$ ipython --no-banner

In [1]: import numpy as np

In [2]: import numpy.linalg as la

In [3]: np.set_printoptions(precision=2, suppress=True, linewidth=200)

In [4]: K = np.loadtxt("a.csv", delimiter=",")

In [5]: K
Out[5]: 
array([[ 0.3 ,  1.  ,  0.1 , -0.3 , -0.9 ,  1.  , -0.8 ,  1.  ,  0.2 ,  0.2 ,  0.7 , -1.8 ,  0.2 ],
       [ 0.1 ,  0.  ,  0.2 , -1.2 ,  0.5 , -0.1 ,  0.5 , -0.7 , -1.2 ,  0.8 , -0.2 , -1.1 ,  1.  ],
       [ 0.  , -0.7 ,  1.3 ,  0.1 ,  1.5 ,  0.5 , -0.2 ,  0.7 ,  0.6 , -1.3 , -0.8 , -1.3 ,  1.2 ],
       [-0.7 ,  0.2 ,  1.1 , -0.1 ,  0.2 ,  1.2 , -0.6 , -1.1 , -1.  ,  0.  ,  0.  , -0.6 , -0.8 ],
       [-1.  , -0.3 ,  2.  ,  0.9 ,  1.9 ,  1.  , -1.9 ,  0.4 ,  1.1 , -0.1 , -0.6 ,  0.6 , -1.1 ],
       [-0.7 ,  0.  ,  0.3 ,  2.2 ,  1.3 , -0.4 ,  0.3 ,  0.3 ,  0.8 , -0.3 , -0.3 , -0.1 , -0.8 ],
       [-0.1 , -0.1 ,  0.6 ,  1.1 ,  1.7 ,  0.2 ,  0.1 , -0.7 , -0.8 ,  0.9 , -1.3 , -1.2 , -1.8 ],
       [-0.3 ,  0.1 ,  0.1 ,  0.6 ,  0.  ,  0.2 , -0.1 , -0.9 , -0.5 , -0.8 ,  0.8 , -1.1 ,  1.2 ],
       [-0.9 ,  1.6 , -0.7 ,  1.7 , -1.4 , -0.4 , -0.1 ,  2.4 , -1.7 ,  0.4 ,  0.1 ,  0.5 ,  1.7 ],
       [ 1.4 , -0.2 , -0.1 , -1.6 ,  0.5 ,  0.2 ,  0.1 , -1.5 ,  1.  , -0.6 , -0.6 , -0.4 , -0.6 ],
       [ 0.2 , -1.4 , -0.3 , -0.5 , -2.1 ,  0.4 , -0.3 , -1.4 ,  1.  ,  0.5 , -0.2 , -1.5 ,  0.6 ],
       [-0.08, -0.06,  0.62,  1.1 ,  1.66,  0.22,  0.09, -0.7 , -0.83,  0.88, -1.35, -1.2 , -1.8 ],
       [ 0.1 , -0.2 ,  0.7 ,  1.1 ,  0.2 , -0.7 ,  2.  ,  0.5 ,  0.  , -0.9 ,  0.  ,  0.6 , -0.9 ],
       [-0.6 , -0.2 ,  1.2 , -0.3 , -0.6 , -1.1 ,  0.4 ,  0.7 ,  1.2 ,  0.7 , -0.8 , -2.8 ,  0.5 ]])

In [6]: f, g = K[10], K[9]

In [7]: f @ f
Out[7]: np.float64(12.86)

In [8]: f @ g
Out[8]: np.float64(3.55)

In [9]: p = (f @ g) / (f @ f) * f

In [10]: la.matrix_rank(np.outer(f, g))
Out[10]: np.int64(1)

In [11]: (g - p) @ f
Out[11]: np.float64(0.0)

In [12]: g - p
Out[12]: array([ 1.34,  0.19, -0.02, -1.46,  1.08,  0.09,  0.18, -1.11,  0.72, -0.74, -0.54,  0.01, -0.77])

In [13]: vec = np.array([2, -3, -3, 2, 3, 1, -3, -2, 3, 1, 3, -3, -2])

In [14]: rhs = K @ vec

In [15]: print(la.lstsq(K, rhs)[0])
[ 2. -3. -3.  2.  3.  1. -3. -2.  3.  1.  3. -3. -2.]

In [16]: rng = np.random.default_rng(9032)

In [17]: rhs = rhs + 0.02 * rng.normal(size=14)

In [18]: rhs
Out[18]: array([  3.3 ,  -3.61,   2.19,   0.72,   8.12,   7.23,   8.67,   3.27, -19.5 ,   7.89,   8.47,   8.21,  -7.06,  -0.98])

In [19]: beta, *_ = la.lstsq(K, rhs)

In [20]: [round(float(la.norm(la.solve(K.T @ K + lam * np.eye(13), K.T @ rhs))), 2) for lam in (0, 1, 10, 100)]
Out[20]: [8.97, 6.84, 3.85, 1.2]

In [21]: np.round(K.T @ (rhs - K @ beta), 2) + 0
Out[21]: array([0., 0., 0., 0., 0., 0., 0., 0., 0., 0., 0., 0., 0.])

In [22]: q, R = la.qr(K)

In [23]: print(np.allclose(R.T @ R, K.T @ K))
True

In [24]: X = np.array([[0.0, 0.4, -1.0, -1.6, 1.0, -2.6, -0.7, 0.3],
    ...:     [-0.1, -0.6, -0.9, 0.3, 0.7, 0.8, -0.7, 0.4],
    ...:     [-1.2, 0.3, 0.4, -1.6, 0.9, -1.4, 0.0, 0.8],
    ...:     [1.6, 0.3, 0.3, -0.2, 1.4, 0.4, -2.0, -0.2],
    ...:     [0.0, 0.0, 0.3, -0.3, -0.3, -1.4, 1.4, 1.2],
    ...:     [1.3, 0.8, -0.6, -0.3, 0.4, -1.1, 0.0, -0.6]])

In [25]: X
Out[25]: 
array([[ 0. ,  0.4, -1. , -1.6,  1. , -2.6, -0.7,  0.3],
       [-0.1, -0.6, -0.9,  0.3,  0.7,  0.8, -0.7,  0.4],
       [-1.2,  0.3,  0.4, -1.6,  0.9, -1.4,  0. ,  0.8],
       [ 1.6,  0.3,  0.3, -0.2,  1.4,  0.4, -2. , -0.2],
       [ 0. ,  0. ,  0.3, -0.3, -0.3, -1.4,  1.4,  1.2],
       [ 1.3,  0.8, -0.6, -0.3,  0.4, -1.1,  0. , -0.6]])

In [26]: f = np.array([3, -2, 4])

In [27]: np.correlate(X[4], X[3], "full")
Out[27]: array([ 0.  ,  0.  , -0.06, -0.54,  0.78,  1.18,  1.92, -3.87, -3.74,  3.02,  0.41, -0.72, -1.46,  2.6 ,  1.92])

In [28]: np.convolve(X[4], f)
Out[28]: array([ 0. ,  0. ,  0.9, -1.5,  0.9, -4.8,  5.8, -4.8,  3.2,  4.8])

In [29]: U, sigma, Vt = la.svd(X, full_matrices=False)

In [30]: np.abs(Vt[0])
Out[30]: array([0.06, 0.16, 0.11, 0.5 , 0.26, 0.78, 0.01, 0.18])

In [31]: np.round(U.T @ X @ Vt.T, 2) + 0
Out[31]: 
array([[4.45, 0.  , 0.  , 0.  , 0.  , 0.  ],
       [0.  , 3.62, 0.  , 0.  , 0.  , 0.  ],
       [0.  , 0.  , 2.2 , 0.  , 0.  , 0.  ],
       [0.  , 0.  , 0.  , 1.51, 0.  , 0.  ],
       [0.  , 0.  , 0.  , 0.  , 1.24, 0.  ],
       [0.  , 0.  , 0.  , 0.  , 0.  , 0.49]])

In [32]: print(np.cumsum(sigma ** 2) / np.sum(sigma ** 2))
[0.47 0.79 0.9  0.96 0.99 1.  ]

In [33]: (sigma > 1e-8).sum()
Out[33]: np.int64(6)

In [34]: np.round(U.T @ U, 2) + 0
Out[34]: 
array([[1., 0., 0., 0., 0., 0.],
       [0., 1., 0., 0., 0., 0.],
       [0., 0., 1., 0., 0., 0.],
       [0., 0., 0., 1., 0., 0.],
       [0., 0., 0., 0., 1., 0.],
       [0., 0., 0., 0., 0., 1.]])

In [35]: print(np.round(Vt @ Vt.T, 2) + 0)
[[1. 0. 0. 0. 0. 0.]
 [0. 1. 0. 0. 0. 0.]
 [0. 0. 1. 0. 0. 0.]
 [0. 0. 0. 1. 0. 0.]
 [0. 0. 0. 0. 1. 0.]
 [0. 0. 0. 0. 0. 1.]]

In [36]: np.allclose(U * sigma @ Vt, X)
Out[36]: True

In [37]: la.matrix_rank(K)
Out[37]: np.int64(13)

In [38]: la.rank(K)
AttributeError: module 'numpy.linalg' has no attribute 'rank'


In [39]: K.sum(axis=0)
Out[39]: array([ -2.28,  -0.26,   7.12,   4.8 ,   4.46,   2.22,  -0.51,  -1.  ,  -0.13,   0.38,  -4.55, -11.4 ,  -1.4 ])

In [40]: K.shape
Out[40]: (14, 13)

In [41]: W1 = np.array([[2, 3], [3, 2], [0, 2], [0, 0], [3, 0], [1, 1], [1, 1], [3, 3]])

In [42]: beta = np.array([-4, 0])

In [43]: hid = np.maximum(X @ W1 + beta, 0)

In [44]: (hid > 0).astype(int)
Out[44]: 
array([[0, 0],
       [0, 0],
       [0, 0],
       [1, 1],
       [0, 1],
       [0, 1]])

In [45]: hid
Out[45]: 
array([[0. , 0. ],
       [0. , 0. ],
       [0. , 0. ],
       [2.1, 3.8],
       [0. , 4.2],
       [0. , 1.4]])

In [46]: Z = np.array([[3, 3], [3, -3]])

In [47]: W1 @ Z
Out[47]: 
array([[15, -3],
       [15,  3],
       [ 6, -6],
       [ 0,  0],
       [ 9,  9],
       [ 6,  0],
       [ 6,  0],
       [18,  0]])

In [48]: print((hid @ Z).round(6).argmax(axis=1))
[0 0 0 0 0 0]

In [49]: hid @ Z
Out[49]: 
array([[  0. ,   0. ],
       [  0. ,   0. ],
       [  0. ,   0. ],
       [ 17.7,  -5.1],
       [ 12.6, -12.6],
       [  4.2,  -4.2]])

In [50]: data = np.load("arr.npy")

In [51]: data
Out[51]: 
array([[-4,  1, -2, -4,  0, -4,  1, -2, -4, -2, -3,  0,  0,  0, -3],
       [-5,  0, -3, -5, -1, -5,  0, -3, -5, -3, -4, -1, -1, -1, -4],
       [-3,  2, -1, -3,  1, -3,  2, -1, -3, -1, -2,  1,  1,  1, -2],
       [-4,  1, -2, -4,  0, -4,  1, -2, -4, -2, -3,  0,  0,  0, -3],
       [-2,  3,  0, -2,  2, -2,  3,  0, -2,  0, -1,  2,  2,  2, -1],
       [-5,  0, -3, -5, -1, -5,  0, -3, -5, -3, -4, -1, -1, -1, -4],
       [-4,  1, -2, -4,  0, -4,  1, -2, -4, -2, -3,  0,  0,  0, -3],
       [-4,  1, -2, -4,  0, -4,  1, -2, -4, -2, -3,  0,  0,  0, -3],
       [-4,  1, -2, -4,  0, -4,  1, -2, -4, -2, -3,  0,  0,  0, -3],
       [-4,  1, -2, -4,  0, -4,  1, -2, -4, -2, -3,  0,  0,  0, -3],
       [-4,  1, -2, -4,  0, -4,  1, -2, -4, -2, -3,  0,  0,  0, -3],
       [-3,  2, -1, -3,  1, -3,  2, -1, -3, -1, -2,  1,  1,  1, -2],
       [-3,  2, -1, -3,  1, -3,  2, -1, -3, -1, -2,  1,  1,  1, -2]])

In [52]: gram = data.T @ data

In [53]: (data @ data.T).shape
Out[53]: (13, 13)

In [54]: np.round(la.eigvalsh(gram)[::-1], 2) + 0
Out[54]: array([1155.6,   71.4,    0. ,    0. ,    0. ,    0. ,    0. ,    0. ,    0. ,    0. ,    0. ,    0. ,    0. ,    0. ,    0. ])

In [55]: np.round(la.svd(data, compute_uv=False) ** 2, 2) + 0
Out[55]: array([1155.6,   71.4,    0. ,    0. ,    0. ,    0. ,    0. ,    0. ,    0. ,    0. ,    0. ,    0. ,    0. ])

In [56]: np.diag(gram)
Out[56]: array([193,  28,  49, 193,   9, 193,  28,  49, 193,  49, 108,   9,   9,   9, 108])

In [57]: np.trace(gram), (data ** 2).sum()
Out[57]: (np.int64(1227), np.int64(1227))

In [58]: print(np.allclose(gram, gram.T))
True

In [59]: np.allclose(data[:-1].T @ la.lstsq(data[:-1].T, data[-1])[0], data[-1])
Out[59]: True

In [60]: np.unique(data.round(6), axis=0).shape
Out[60]: (4, 15)

In [61]: vec = np.array([2, -2, 3, -3, 1, -2, -2, 0, 3, 3, -1, -2, -2, 2, 3])

In [62]: a = np.maximum(data @ vec, 0)

In [63]: data.T @ a
Out[63]: array([0, 0, 0, 0, 0, 0, 0, 0, 0, 0, 0, 0, 0, 0, 0])

In [64]: print(np.maximum(data @ vec, 0) - np.maximum(-data @ vec, 0))
[-22 -25 -19 -22 -16 -25 -22 -22 -22 -22 -22 -19 -19]

In [65]: print(np.flatnonzero(a > 1e-9))
[]

In [66]: np.tanh(data @ vec)
Out[66]: array([-1., -1., -1., -1., -1., -1., -1., -1., -1., -1., -1., -1., -1.])

In [67]: A = np.loadtxt("x.csv", delimiter=",")

In [68]: A
Out[68]: 
array([[ 63., -72.,  64.,  72., -24.,  24.,  48.,  56.,   0.,  48., -64.,  72., -72.,  16.],
       [-72.,  80., -72., -81.,  27., -27., -54., -63.,   0., -54.,  72., -81.,  81., -18.],
       [ 64., -72.,  63.,  72., -24.,  24.,  48.,  56.,   0.,  48., -64.,  72., -72.,  16.],
       [ 72., -81.,  72.,  80., -27.,  27.,  54.,  63.,   0.,  54., -72.,  81., -81.,  18.],
       [-24.,  27., -24., -27.,   8.,  -9., -18., -21.,   0., -18.,  24., -27.,  27.,  -6.],
       [ 24., -27.,  24.,  27.,  -9.,   8.,  18.,  21.,   0.,  18., -24.,  27., -27.,   6.],
       [ 48., -54.,  48.,  54., -18.,  18.,  35.,  42.,   0.,  36., -48.,  54., -54.,  12.],
       [ 56., -63.,  56.,  63., -21.,  21.,  42.,  48.,   0.,  42., -56.,  63., -63.,  14.],
       [  0.,   0.,   0.,   0.,   0.,   0.,   0.,   0.,  -1.,   0.,   0.,   0.,   0.,   0.],
       [ 48., -54.,  48.,  54., -18.,  18.,  36.,  42.,   0.,  35., -48.,  54., -54.,  12.],
       [-64.,  72., -64., -72.,  24., -24., -48., -56.,   0., -48.,  63., -72.,  72., -16.],
       [ 72., -81.,  72.,  81., -27.,  27.,  54.,  63.,   0.,  54., -72.,  80., -81.,  18.],
       [-72.,  81., -72., -81.,  27., -27., -54., -63.,   0., -54.,  72., -81.,  80., -18.],
       [ 16., -18.,  16.,  18.,  -6.,   6.,  12.,  14.,   0.,  12., -16.,  18., -18.,   3.]])

In [69]: U, sigma, Vt = la.svd(A)

In [70]: print(sigma)
[658.   1.   1.   1.   1.   1.   1.   1.   1.   1.   1.   1.   1.   1.]

In [71]: M2 = U[:, :1] @ np.diag(sigma[:1]) @ Vt[:1]

In [72]: np.abs(A - M2).max()
Out[72]: np.float64(1.0)

In [73]: print(la.matrix_rank(A, rtol=0.05))
1
